$ python3 -q
>>> import numpy as np
>>> np.set_printoptions(suppress=True, linewidth=160)
>>> X = np.loadtxt("w.csv", delimiter=",")
>>> X
array([[ 1.653,  1.219, -1.2  , -1.828],
       [ 2.331,  0.582,  1.504, -0.983],
       [-1.483,  1.71 , -0.835, -1.783],
       [ 2.356, -0.883, -1.388,  0.862],
       [-0.823, -1.146,  2.397, -1.123],
       [-1.227, -0.772, -2.621, -0.172],
       [-0.685, -0.657,  1.024,  2.655],
       [-0.971, -2.219, -1.769,  0.079],
       [-1.297, -0.979,  0.64 ,  2.44 ],
       [ 0.483, -1.98 ,  1.77 , -1.309],
       [ 1.928, -0.806,  0.555, -2.079],
       [ 0.098,  2.142,  0.957,  1.867],
       [ 1.253,  2.613, -0.154, -0.76 ],
       [-2.402, -0.297, -0.954, -1.495],
       [-0.885,  0.528,  2.588,  1.114],
       [-2.521,  0.274,  0.805, -1.387],
       [ 1.99 ,  0.696,  1.818,  1.118],
       [-1.737,  2.218,  0.784,  0.672],
       [-0.293,  0.358,  2.511, -1.575],
       [ 1.825,  2.297,  0.113, -0.617],
       [ 0.734, -2.614, -0.622,  1.113],
       [-1.044,  2.306, -0.414, -1.556],
       [-1.393,  0.541,  0.549, -2.543],
       [-2.122, -0.701,  0.354,  1.97 ],
       [-0.973, -1.32 , -1.17 ,  2.223],
       [-1.215,  0.472, -1.137, -2.451],
       [ 2.766,  0.363,  0.658, -0.886],
       [ 0.557,  0.034,  2.38 ,  1.739],
       [-1.948,  0.35 ,  1.352, -1.804],
       [ 0.329, -2.458,  0.656,  1.556],
       [ 1.263,  1.069,  2.392, -0.734],
       [ 1.081,  0.143,  2.746, -0.517],
       [ 0.759, -1.835,  2.197,  0.479],
       [ 0.201, -0.892,  2.572, -1.245]])
>>> Q, r_ = np.linalg.qr(X)
>>> np.round(abs(r_[0, 0]), 3), np.round(np.linalg.norm(X[:, 0]), 3)
(np.float64(8.704), np.float64(8.704))
>>> np.round(Q.T @ Q, 3) + 0
array([[1., 0., 0., 0.],
       [0., 1., 0., 0.],
       [0., 0., 1., 0.],
       [0., 0., 0., 1.]])
>>> np.allclose(r_.T @ r_, X.T @ X)
True
>>> np.round(np.abs(np.diag(r_)), 3)
array([8.704, 8.208, 9.003, 8.549])
>>> Ac = (X - X.mean(axis=0)) / X.std(axis=0)
>>> np.round(Ac.std(axis=0), 3)
array([1., 1., 1., 1.])
>>> coef = np.linalg.lstsq(np.delete(Ac, 1, axis=1), Ac[:, 1])[0]
>>> np.abs(coef).argmax()
np.int64(2)
>>> f = np.array([2, 3, -3, 2, 0, -3, 3, 1, 2]) + 0.5
>>> arr = np.eye(9) - 2 * np.outer(f, f) / (f @ f)
>>> arr.round(3)
array([[ 0.785, -0.3  ,  0.215, -0.215, -0.043,  0.215, -0.3  , -0.129, -0.215],
       [-0.3  ,  0.579,  0.3  , -0.3  , -0.06 ,  0.3  , -0.421, -0.18 , -0.3  ],
       [ 0.215,  0.3  ,  0.785,  0.215,  0.043, -0.215,  0.3  ,  0.129,  0.215],
       [-0.215, -0.3  ,  0.215,  0.785, -0.043,  0.215, -0.3  , -0.129, -0.215],
       [-0.043, -0.06 ,  0.043, -0.043,  0.991,  0.043, -0.06 , -0.026, -0.043],
       [ 0.215,  0.3  , -0.215,  0.215,  0.043,  0.785,  0.3  ,  0.129,  0.215],
       [-0.3  , -0.421,  0.3  , -0.3  , -0.06 ,  0.3  ,  0.579, -0.18 , -0.3  ],
       [-0.129, -0.18 ,  0.129, -0.129, -0.026,  0.129, -0.18 ,  0.923, -0.129],
       [-0.215, -0.3  ,  0.215, -0.215, -0.043,  0.215, -0.3  , -0.129,  0.785]])
>>> np.round(np.linalg.svd(arr, compute_uv=False), 3)
array([1., 1., 1., 1., 1., 1., 1., 1., 1.])
>>> np.round(arr @ arr.T, 3) + 0
array([[1., 0., 0., 0., 0., 0., 0., 0., 0.],
       [0., 1., 0., 0., 0., 0., 0., 0., 0.],
       [0., 0., 1., 0., 0., 0., 0., 0., 0.],
       [0., 0., 0., 1., 0., 0., 0., 0., 0.],
       [0., 0., 0., 0., 1., 0., 0., 0., 0.],
       [0., 0., 0., 0., 0., 1., 0., 0., 0.],
       [0., 0., 0., 0., 0., 0., 1., 0., 0.],
       [0., 0., 0., 0., 0., 0., 0., 1., 0.],
       [0., 0., 0., 0., 0., 0., 0., 0., 1.]])
>>> np.round(np.linalg.norm(arr, axis=0), 3)
array([1., 1., 1., 1., 1., 1., 1., 1., 1.])
>>> ev, evecs = np.linalg.eigh(arr)
>>> np.unique(ev.round(6) + 0, return_counts=True)[1]
array([1, 8])
>>> np.round(np.linalg.eigvalsh(arr + 4 * np.eye(9)), 3)
array([3., 5., 5., 5., 5., 5., 5., 5., 5.])
>>> np.round(np.linalg.svd(arr, compute_uv=False), 3)
array([1., 1., 1., 1., 1., 1., 1., 1., 1.])
>>> np.all(np.linalg.eigvalsh(arr) > 0)
np.False_
>>> M, _ = np.linalg.qr(np.array([[1.0, -1.5, 1.4, -0.3, -1.4],
...     [1.0, -0.6, 0.4, -0.8, -1.1],
...     [0.3, -2.6, -0.6, 3.3, 0.5],
...     [0.4, 0.2, 0.0, 0.3, -0.3],
...     [0.4, -0.6, 1.4, -0.5, 0.5]]))
>>> M.round(3)
array([[-0.644,  0.098,  0.36 ,  0.091, -0.661],
       [-0.644, -0.271, -0.42 ,  0.404,  0.414],
       [-0.193,  0.912, -0.299, -0.149,  0.14 ],
       [-0.258, -0.289, -0.33 , -0.856, -0.09 ],
       [-0.258,  0.039,  0.704, -0.271,  0.603]])
>>> rng = np.random.default_rng(87)
>>> labels = rng.permutation(5)
>>> labels
array([3, 1, 0, 2, 4])
>>> A2 = M[labels][:, labels]
>>> np.round(np.sort(np.abs(np.linalg.eigvals(A2))), 3)
array([1., 1., 1., 1., 1.])
>>> K = np.array([[0, 2, -4, -3, -1, -8, 0],
...     [5, -4, -2, 3, 0, -4, -4],
...     [1, -4, -2, 0, -4, -4, 3],
...     [3, 1, -1, -2, -3, -2, 2],
...     [-1, 1, -3, -4, 1, -6, 3],
...     [4, -1, -1, 2, -2, -2, 4],
...     [0, 3, 5, -5, -3, 10, -2],
...     [0, -4, -3, 1, 0, -6, -1]])
>>> labels = rng.permutation(9)
>>> labels
array([8, 6, 1, 3, 7, 0, 5, 2, 4])
>>> A2 = arr[labels][:, labels]
>>> round(float(np.linalg.det(A2)), 3), np.round(np.linalg.det(arr[labels]), 3)
(-1.0, np.float64(1.0))
>>> np.trace(A2)
np.float64(7.0)
>>> A2.round(3)
array([[ 0.785, -0.3  , -0.3  , -0.215, -0.129, -0.215,  0.215,  0.215, -0.043],
       [-0.3  ,  0.579, -0.421, -0.3  , -0.18 , -0.3  ,  0.3  ,  0.3  , -0.06 ],
       [-0.3  , -0.421,  0.579, -0.3  , -0.18 , -0.3  ,  0.3  ,  0.3  , -0.06 ],
       [-0.215, -0.3  , -0.3  ,  0.785, -0.129, -0.215,  0.215,  0.215, -0.043],
       [-0.129, -0.18 , -0.18 , -0.129,  0.923, -0.129,  0.129,  0.129, -0.026],
       [-0.215, -0.3  , -0.3  , -0.215, -0.129,  0.785,  0.215,  0.215, -0.043],
       [ 0.215,  0.3  ,  0.3  ,  0.215,  0.129,  0.215,  0.785, -0.215,  0.043],
       [ 0.215,  0.3  ,  0.3  ,  0.215,  0.129,  0.215, -0.215,  0.785,  0.043],
       [-0.043, -0.06 , -0.06 , -0.043, -0.026, -0.043,  0.043,  0.043,  0.991]])
>>> np.round(np.diag(A2), 3)
array([0.785, 0.579, 0.579, 0.785, 0.923, 0.785, 0.785, 0.785, 0.991])
>>> np.allclose(A2, arr)
False
